% python3 -q
>>> import numpy as np
>>> np.set_printoptions(precision=2, suppress=True, linewidth=140, sign=" ")
>>> W0 = np.load("arr.npy")
>>> print(W0)
[[-0.98  1.03 -1.98]
 [-0.95  0.93 -2.  ]
 [-1.01  0.9  -2.01]
 [-1.08  1.03 -2.02]
 [-0.95  1.   -2.02]
 [-0.99  0.89 -1.98]
 [-1.03  0.92 -1.99]
 [-1.03  1.03 -2.05]
 [-1.05  0.95 -2.04]
 [-0.95  1.05 -2.04]
 [-0.99  0.99 -2.04]
 [-0.96  1.05 -2.04]
 [ 2.04  1.92 -2.02]
 [ 2.02  2.08 -1.99]
 [ 2.1   2.06 -2.06]
 [ 2.02  2.   -1.96]
 [ 2.04  1.89 -2.03]
 [ 2.01  2.01 -1.9 ]
 [ 2.    2.   -1.99]
 [ 1.99  1.98 -2.03]
 [ 1.91  2.02 -1.99]
 [ 1.91  2.   -2.12]
 [ 1.98  2.1  -1.94]
 [ 2.02  1.96 -1.94]]
>>> C = W0[[6, 3]].astype(float)
>>> for _ in range(3):
...     lab = np.linalg.norm(W0[:, None] - C, axis=-1).argmin(axis=1)
...     C = np.array([W0[lab == j].mean(axis=0) for j in range(2)])
... 
>>> print(lab)
[ 1  1  1  1  1  1  1  1  1  1  1  1  0  0  0  0  0  0  0  0  0  0  0  0]
>>> print(C)
[[ 2.    2.   -2.  ]
 [-1.    0.98 -2.02]]
>>> print(np.bincount(lab))
[ 12  12]
>>> vec = np.array([-3, 5, 4])
>>> y = W0 @ vec
>>> print(np.linalg.solve(W0.T @ W0, W0.T @ y))
[-3.  5.  4.]
>>> rng = np.random.default_rng(39)
>>> y = y + 0.1 * rng.normal(size=24)
>>> print(y)
[ 0.17 -0.47 -0.49  0.22 -0.35 -0.47 -0.23  0.23 -0.32 -0.02 -0.22 -0.05 -4.73 -3.77 -4.04 -3.95 -4.59 -3.51 -4.02 -4.14 -3.74 -4.26 -3.2
 -3.99]
>>> c, *_ = np.linalg.lstsq(W0, y)
>>> print(np.round(W0.T @ (y - W0 @ c), 2) + 0)
[ 0.  0.  0.]
>>> print(c.round())
[-3.  5.  4.]
>>> print(c)
[-2.88  4.63  3.76]
>>> print([round(float(np.linalg.norm(np.linalg.solve(W0.T @ W0 + lam * np.eye(3), W0.T @ y))), 2) for lam in (0, 1, 10, 100)])
[6.62, 1.32, 1.14, 0.67]
>>> print(round(np.linalg.norm(y - W0 @ c), 2))
0.46
